$ python3 -q
>>> import numpy as np
>>> np.set_printoptions(precision=2, suppress=True, linewidth=120)
>>> mat = np.array([[-4, -1], [-1, 0]])
>>> w, evecs = np.linalg.eigh(mat)
>>> (w > 1e-8).sum(), (w < -1e-8).sum()
(np.int64(1), np.int64(1))
>>> w.sum(), np.trace(mat)
(np.float64(-4.0), np.int64(-4))
>>> P = np.triu(np.array([[3, 2], [1, 1]]), 1) + np.eye(2)
>>> Y = P @ mat @ np.linalg.inv(P)
>>> np.linalg.matrix_rank(Y)
np.int64(2)
>>> mat.mean(axis=0)
array([-2.5, -0.5])
>>> round(np.linalg.norm(mat), 2)
np.float64(4.24)
>>> rng = np.random.default_rng(4714)
>>> W0 = np.triu(rng.random((2, 2)) < 1.2, 1).astype(int)
>>> W0 = W0 + W0.T
>>> W0
array([[0, 1],
       [1, 0]])
>>> P = np.triu(np.array([[-1, -2], [1, -1]]), 1) + np.eye(2)
>>> Y = P @ W0 @ np.linalg.inv(P)
>>> np.poly(Y)
array([ 1.,  0., -1.])
>>> np.linalg.matrix_rank(Y)
np.int64(2)
>>> T = np.stack([W0, -1 * W0, W0[::-1]])
>>> np.linalg.matrix_rank(T.reshape(3, -1))
np.int64(2)
>>> np.linalg.det(T)
array([-1., -1.,  1.])
>>> np.linalg.matrix_rank(T)
array([2, 2, 2])
>>> np.einsum("bij,cij->bc", T, T)
array([[ 2, -2,  0],
       [-2,  2,  0],
       [ 0,  0,  2]])
>>> J = np.load("layer9.npy")
>>> J
array([[1.  , 0.7 , 0.49],
       [0.7 , 1.  , 0.7 ],
       [0.49, 0.7 , 1.  ]])
>>> w, evecs = np.linalg.eig(J)
>>> np.sort(np.linalg.eigvals(J @ J))
array([0.05, 0.26, 5.13])
>>> np.round(J @ evecs[:, 0] - w[0] * evecs[:, 0], 2) + 0
array([0., 0., 0.])
>>> np.sort(np.linalg.eigvals(np.linalg.inv(J)))
array([0.44, 1.96, 4.44])
>>> r0 = np.array([-1, 1, 3])
>>> Y = J + np.outer(r0, np.eye(3)[2])
>>> np.linalg.matrix_rank(np.linalg.inv(Y) - np.linalg.inv(J), tol=1e-8)
np.int64(1)
>>> vec = np.ones(3)
>>> for _ in range(5):
...     vec = J @ vec
...     vec /= np.linalg.norm(vec)
...     print(round(vec @ J @ vec, 2))
... 
2.26
2.26
2.26
2.26
2.26
>>> vec
array([0.56, 0.62, 0.56])
>>> Y = np.array([[5, 1], [5, 0]])
>>> Z = np.array([[0, 1, -2], [1, 1, -2], [-3, 0, 0]])
>>> feats = np.kron(Y, Z)
>>> feats
array([[  0,   5, -10,   0,   1,  -2],
       [  5,   5, -10,   1,   1,  -2],
       [-15,   0,   0,  -3,   0,   0],
       [  0,   5, -10,   0,   0,   0],
       [  5,   5, -10,   0,   0,   0],
       [-15,   0,   0,   0,   0,   0]])
>>> np.allclose(feats[:-1].T @ np.linalg.lstsq(feats[:-1].T, feats[-1])[0], feats[-1])
True
>>> np.unique(feats.round(6), axis=0).shape
(6, 6)
>>> np.round(feats @ np.linalg.pinv(feats) @ feats, 2) + 0
array([[  0.,   5., -10.,   0.,   1.,  -2.],
       [  5.,   5., -10.,   1.,   1.,  -2.],
       [-15.,   0.,   0.,  -3.,   0.,   0.],
       [  0.,   5., -10.,   0.,   0.,   0.],
       [  5.,   5., -10.,   0.,   0.,   0.],
       [-15.,   0.,   0.,   0.,   0.,   0.]])
